% python3 -q
>>> import numpy as np
>>> np.set_printoptions(precision=3, suppress=True, linewidth=160)
>>> rnd = lambda a: np.round(a, 3) + 0
>>> B = np.array([[3, 9, 1, 1, 6],
...     [2, 9, 5, 5, 3],
...     [6, 4, 5, 1, 4],
...     [6, 4, 6, 1, 0],
...     [5, 3, 0, 3, 4]])
>>> J = np.triu(B, 1)
>>> J
array([[0, 9, 1, 1, 6],
       [0, 0, 5, 5, 3],
       [0, 0, 0, 1, 4],
       [0, 0, 0, 0, 0],
       [0, 0, 0, 0, 0]])
>>> np.prod(np.diag(J)), rnd(np.linalg.det(J))
(np.int64(0), np.float64(0.0))
>>> [int(np.linalg.matrix_rank(np.linalg.matrix_power(J, p))) for p in range(1, 6)]
[3, 2, 1, 0, 0]
>>> rng = np.random.default_rng(3585)
>>> F = rng.normal(size=(29, 10)) + 5 * np.array([2, 1, 2, 1, 2, 0, 2, 1, 2, 0])
>>> rnd(F)
array([[ 9.774,  4.369, 10.647,  4.862,  9.872, -0.705, 10.5  ,  5.045,  9.156, -0.968],
       [ 9.644,  6.527,  9.302,  4.421,  8.325, -1.618, 10.482,  4.996, 10.395, -0.184],
       [ 9.58 ,  4.151,  9.176,  3.742, 10.257,  1.368, 10.596,  6.397,  8.393,  1.082],
       [11.089,  3.902,  8.927,  5.168,  9.225, -2.32 ,  8.726,  3.663, 10.6  ,  0.024],
       [11.477,  5.455, 10.643,  4.141, 11.766,  0.757,  9.328,  3.065,  9.156,  0.018],
       [ 7.33 ,  4.759,  9.407,  5.473, 11.339, -0.794,  9.416,  5.686, 11.09 , -2.481],
       [ 8.728,  4.239, 11.479,  4.375, 10.795, -0.677,  8.251,  6.817,  9.857, -1.114],
       [ 9.537,  4.625,  9.914,  4.847, 10.943,  0.245, 10.894,  3.251, 10.765,  0.293],
       [ 9.639,  7.022,  9.771,  4.716, 11.602, -1.892, 11.272,  4.518,  9.006, -0.298],
       [ 9.774,  5.506, 10.473,  4.611, 11.723, -0.192, 10.027,  5.784,  8.713, -0.682],
       [ 9.024,  3.876,  8.54 ,  4.728,  9.802,  1.114,  9.07 ,  4.487, 10.656,  0.212],
       [ 8.459,  5.744, 10.387,  4.522, 10.206,  0.84 ,  8.692,  7.389,  9.234, -0.118],
       [10.639,  6.048,  8.732,  4.531, 11.469,  0.921,  9.188,  3.322,  8.418, -0.366],
       [10.259,  5.097, 10.17 ,  5.663,  9.877, -0.144, 10.498,  5.207,  9.506, -0.172],
       [11.167,  5.213, 11.898,  6.375,  9.78 ,  1.189, 10.206,  5.204, 11.207,  0.501],
       [ 9.129,  4.045,  9.34 ,  4.759,  9.909,  1.351, 10.974,  5.003,  8.594,  1.065],
       [ 8.98 ,  4.233, 10.479,  5.424, 11.3  , -0.322, 10.185,  4.628,  9.907, -0.94 ],
       [ 9.585,  7.52 ,  9.723,  2.843, 11.347, -1.941, 10.482,  5.838,  9.194,  0.224],
       [ 9.525,  4.128,  9.979,  6.16 ,  9.352,  0.053,  9.791,  5.818,  9.617, -0.526],
       [ 9.646,  2.447, 10.936,  4.96 ,  9.658, -1.977, 10.246,  7.119, 10.352, -0.862],
       [ 9.223,  5.552,  8.478,  5.031, 11.115, -0.857, 10.508,  3.859, 10.226, -0.386],
       [ 8.431,  6.329,  9.794,  7.108, 12.357, -0.655, 10.602,  5.449, 11.199, -0.071],
       [10.727,  3.994,  9.055,  4.414,  8.896, -0.823,  8.545,  4.905, 11.54 , -0.362],
       [ 9.639,  5.169,  8.466,  5.866, 10.917, -1.554,  7.941,  3.224,  9.678,  0.571],
       [11.265,  4.699,  9.282,  6.208,  9.592,  0.32 , 10.759,  5.095, 10.416, -1.54 ],
       [10.56 ,  5.492, 10.637,  3.925,  9.765, -1.329,  9.386,  3.585, 10.612, -0.68 ],
       [11.081,  5.961,  9.183,  4.237,  9.978,  1.39 , 11.103,  5.351, 11.645, -1.517],
       [11.779,  5.615,  9.822,  4.999, 10.492,  1.142, 11.232,  5.268,  9.902, -0.449],
       [10.088,  5.18 , 10.361,  3.543, 10.654, -1.129,  9.85 ,  3.519,  9.941, -0.362]])
>>> u = np.array([1, -2])
>>> rnd(np.convolve(F[0], u))
array([  9.774, -15.18 ,   1.909, -16.433,   0.149, -20.448,  11.909, -15.955,  -0.935, -19.28 ,   1.936])
>>> np.linalg.cond(J) > 100
np.True_
>>> rnd(np.linalg.norm(J, 2) / np.linalg.norm(J))
np.float64(0.839)
>>> [round(float(x), 3) for x in np.linalg.svd(J, compute_uv=False)[:3]]
[11.717, 7.0, 2.95]
>>> d = np.linalg.norm(F[:, None] - F[None], axis=-1)
>>> (d + 1e9 * np.eye(29)).round(6).argmin(axis=1)
array([13, 25, 15, 22, 12, 16, 11, 20, 17, 16, 22,  6,  4,  0, 13,  2,  0,  8, 13,  0,  7, 20,  3, 20, 13, 28, 27, 13, 25])
>>> np.linalg.matrix_rank(d ** 2)
np.int64(12)
>>> np.unravel_index(d.round(6).argmax(), d.shape)
(np.int64(12), np.int64(19))
>>> np.flatnonzero(d[26] < d.mean() / 2)
array([26])
>>> cen = F - F.mean(axis=1)
Traceback (most recent call last):
  File "<python-input-21>", line 1, in <module>
    cen = F - F.mean(axis=1)
          ~~^~~~~~~~~~~~~~~~
ValueError: operands could not be broadcast together with shapes (29,10) (29,) 
>>> cen = F - F.mean(axis=0)
>>> left, sig, Vh = np.linalg.svd(cen, full_matrices=False)
>>> (np.sign(left[:, 0]) == np.sign(left[0, 0])).astype(int)
array([1, 0, 1, 0, 0, 1, 1, 0, 0, 1, 1, 1, 0, 1, 1, 1, 1, 0, 1, 1, 0, 1, 1, 0, 1, 0, 0, 0, 0])
>>> rnd(cen.mean(axis=0))
array([0., 0., 0., 0., 0., 0., 0., 0., 0., 0.])
>>> rnd(sig)
array([7.424, 6.839, 6.729, 5.537, 5.419, 4.6  , 4.131, 3.676, 3.212, 2.438])
>>> M = np.load("case15.npy")
>>> M
array([[0, 1, 0, 0, 1, 0, 0, 1, 1, 1, 1],
       [1, 0, 0, 0, 0, 0, 0, 1, 1, 1, 1],
       [0, 0, 0, 0, 0, 0, 1, 0, 0, 0, 0],
       [0, 0, 0, 0, 0, 0, 1, 0, 0, 0, 0],
       [1, 0, 0, 0, 0, 1, 0, 1, 1, 1, 1],
       [0, 0, 0, 0, 1, 0, 0, 0, 1, 1, 1],
       [0, 0, 1, 1, 0, 0, 0, 0, 0, 0, 0],
       [1, 1, 0, 0, 1, 0, 0, 0, 1, 1, 1],
       [1, 1, 0, 0, 1, 1, 0, 1, 0, 1, 1],
       [1, 1, 0, 0, 1, 1, 0, 1, 1, 0, 0],
       [1, 1, 0, 0, 1, 1, 0, 1, 1, 0, 0]])
>>> rnd(M @ np.linalg.pinv(M) @ M)
array([[0., 1., 0., 0., 1., 0., 0., 1., 1., 1., 1.],
       [1., 0., 0., 0., 0., 0., 0., 1., 1., 1., 1.],
       [0., 0., 0., 0., 0., 0., 1., 0., 0., 0., 0.],
       [0., 0., 0., 0., 0., 0., 1., 0., 0., 0., 0.],
       [1., 0., 0., 0., 0., 1., 0., 1., 1., 1., 1.],
       [0., 0., 0., 0., 1., 0., 0., 0., 1., 1., 1.],
       [0., 0., 1., 1., 0., 0., 0., 0., 0., 0., 0.],
       [1., 1., 0., 0., 1., 0., 0., 0., 1., 1., 1.],
       [1., 1., 0., 0., 1., 1., 0., 1., 0., 1., 1.],
       [1., 1., 0., 0., 1., 1., 0., 1., 1., 0., 0.],
       [1., 1., 0., 0., 1., 1., 0., 1., 1., 0., 0.]])
>>> np.linalg.lstsq(M[:-1].T, M[-1])[2]
np.int32(9)
>>> np.all(np.linalg.eigvalsh(M) > 0)
np.False_
>>> try:
...     np.linalg.cholesky(M)
... except np.linalg.LinAlgError as e:
...     print("failed:", e)
... 
failed: Matrix is not positive definite
>>> rnd(np.abs(np.linalg.eigvals(M)).max())
np.float64(5.851)
>>> np.allclose(M @ M.T, M.T @ M)
True
>>> rnd(np.linalg.det(M))
np.float64(0.0)
>>> np.trace(M)
np.int64(0)
>>> (M + M.T) / 2
array([[0., 1., 0., 0., 1., 0., 0., 1., 1., 1., 1.],
       [1., 0., 0., 0., 0., 0., 0., 1., 1., 1., 1.],
       [0., 0., 0., 0., 0., 0., 1., 0., 0., 0., 0.],
       [0., 0., 0., 0., 0., 0., 1., 0., 0., 0., 0.],
       [1., 0., 0., 0., 0., 1., 0., 1., 1., 1., 1.],
       [0., 0., 0., 0., 1., 0., 0., 0., 1., 1., 1.],
       [0., 0., 1., 1., 0., 0., 0., 0., 0., 0., 0.],
       [1., 1., 0., 0., 1., 0., 0., 0., 1., 1., 1.],
       [1., 1., 0., 0., 1., 1., 0., 1., 0., 1., 1.],
       [1., 1., 0., 0., 1., 1., 0., 1., 1., 0., 0.],
       [1., 1., 0., 0., 1., 1., 0., 1., 1., 0., 0.]])
>>> feats = np.load("x.npy")
>>> feats
array([[ 1.324,  3.057,  1.041, -0.224,  1.701],
       [ 0.654, -0.322, -0.423, -0.445, -0.994],
       [ 0.078, -0.688, -0.941,  0.194,  1.464],
       [ 1.028, -2.104,  0.229,  0.926,  1.173],
       [ 0.402, -2.611,  0.64 ,  0.612, -0.403],
       [ 0.351,  1.493, -1.086, -0.453,  0.032],
       [ 1.04 ,  2.326,  4.853, -1.135,  1.445],
       [ 1.021, -0.217,  0.302, -0.033, -0.046],
       [-0.169, -1.818, -1.47 , -1.104, -0.163],
       [ 0.192, -4.066, -2.264, -0.495,  1.123],
       [ 0.704, -2.985,  1.154,  0.548, -0.439],
       [ 0.141,  0.758,  0.242,  1.019, -3.495],
       [-0.372,  0.6  , -0.513,  0.834, -1.065],
       [ 0.015, -2.07 , -1.282,  0.52 ,  0.959],
       [ 0.157,  2.87 , -2.774,  0.507, -0.59 ],
       [-1.594, -1.081,  3.013,  0.405, -0.409],
       [ 3.422, -2.501,  2.275,  0.135, -1.685],
       [-0.029,  7.57 , -3.376,  1.867, -0.858],
       [-1.489,  1.644, -0.332, -0.417,  0.914],
       [ 0.552,  3.239, -3.276, -0.617,  0.267],
       [-0.271, -2.349,  2.404, -0.367,  0.634],
       [ 0.052, -0.267,  1.537, -0.603,  1.073],
       [ 0.276, -1.48 , -1.123, -0.325, -0.412],
       [-0.143,  3.817,  2.23 ,  0.075,  1.539],
       [-0.311,  0.274, -3.309, -1.893,  0.386]])
>>> B = np.c_[feats[:, :2] @ np.array([[0, -2], [-2, 1]]), np.array([-2, -5, 4, -7, 7, -4, -1, -1, 8, 3, 1, 6, 6, 1, 2, -3, -7, -3, 2, 7, -5, 4, -6, 4, 7])]
>>> rnd(B)
array([[ -6.114,   0.409,  -2.   ],
       [  0.644,  -1.63 ,  -5.   ],
       [  1.376,  -0.844,   4.   ],
       [  4.208,  -4.16 ,  -7.   ],
       [  5.222,  -3.415,   7.   ],
       [ -2.986,   0.791,  -4.   ],
       [ -4.652,   0.246,  -1.   ],
       [  0.434,  -2.259,  -1.   ],
       [  3.636,  -1.48 ,   8.   ],
       [  8.132,  -4.45 ,   3.   ],
       [  5.97 ,  -4.393,   1.   ],
       [ -1.516,   0.476,   6.   ],
       [ -1.2  ,   1.344,   6.   ],
       [  4.14 ,  -2.1  ,   1.   ],
       [ -5.74 ,   2.556,   2.   ],
       [  2.162,   2.107,  -3.   ],
       [  5.002,  -9.345,  -7.   ],
       [-15.14 ,   7.628,  -3.   ],
       [ -3.288,   4.622,   2.   ],
       [ -6.478,   2.135,   7.   ],
       [  4.698,  -1.807,  -5.   ],
       [  0.534,  -0.371,   4.   ],
       [  2.96 ,  -2.032,  -6.   ],
       [ -7.634,   4.103,   4.   ],
       [ -0.548,   0.896,   7.   ]])
>>> rnd(np.linalg.norm(B - feats @ np.linalg.lstsq(feats, B)[0], axis=0))
array([ 0.   ,  0.   , 21.304])
>>> np.linalg.matrix_rank(np.c_[feats, B])
np.int64(6)
>>> gram = np.cov(B, rowvar=False)
>>> rnd(gram)
array([[ 28.504, -15.582,  -1.81 ],
       [-15.582,  12.033,   4.296],
       [ -1.81 ,   4.296,  23.377]])
>>> rnd(B.std(axis=0))
array([5.231, 3.399, 4.737])
>>> np.argwhere(np.triu(np.abs(np.corrcoef(B.T)) > 0.8, 1))
array([[0, 1]])
>>> rnd(np.corrcoef(B[:, 0], B[:, 2])[0, 1])
np.float64(-0.07)
>>> gram.shape
(3, 3)
>>> np.linalg.cond(gram) > 100
np.False_
>>> np.argsort(-np.linalg.norm(gram, axis=0).round(6), kind="stable")[:3]
array([0, 2, 1])
>>> [round(float(x), 3) for x in np.linalg.svd(gram, compute_uv=False)[:3]]
[38.824, 22.809, 2.28]
>>> np.linalg.matrix_rank(gram, rtol=0.1)
np.int64(2)
>>> (np.linalg.matrix_power((M != 0) + (M.T != 0) + np.eye(11), 11) > 0).astype(int)
array([[1, 1, 0, 0, 1, 1, 0, 1, 1, 1, 1],
       [1, 1, 0, 0, 1, 1, 0, 1, 1, 1, 1],
       [0, 0, 1, 1, 0, 0, 1, 0, 0, 0, 0],
       [0, 0, 1, 1, 0, 0, 1, 0, 0, 0, 0],
       [1, 1, 0, 0, 1, 1, 0, 1, 1, 1, 1],
       [1, 1, 0, 0, 1, 1, 0, 1, 1, 1, 1],
       [0, 0, 1, 1, 0, 0, 1, 0, 0, 0, 0],
       [1, 1, 0, 0, 1, 1, 0, 1, 1, 1, 1],
       [1, 1, 0, 0, 1, 1, 0, 1, 1, 1, 1],
       [1, 1, 0, 0, 1, 1, 0, 1, 1, 1, 1],
       [1, 1, 0, 0, 1, 1, 0, 1, 1, 1, 1]])
>>> rnd(np.sort(np.linalg.eigvals(M).real))
array([-2.311, -1.768, -1.414, -1.242, -1.   , -0.335,  0.   ,  0.   ,  0.805,  1.414,  5.851])
>>> gram = np.cov(feats, rowvar=False)
>>> np.median(feats, axis=0)
array([ 0.157, -0.267, -0.332, -0.033,  0.032])
>>> X = np.array([[1, -2, 4, -8],
...     [1, -1, 1, -1],
...     [1, 0, 0, 0],
...     [1, 1, 1, 1],
...     [1, 2, 4, 8],
...     [1, 3, 9, 27],
...     [1, 4, 16, 64],
...     [1, 5, 25, 125],
...     [1, 6, 36, 216],
...     [1, 7, 49, 343],
...     [1, 8, 64, 512],
...     [1, 9, 81, 729],
...     [1, 10, 100, 1000],
...     [1, 11, 121, 1331]])
>>> gram = X.T @ X
>>> np.allclose(gram, gram.T)
True
>>> (X @ X.T).shape
(14, 14)
>>> np.linalg.matrix_rank(gram)
np.int64(4)
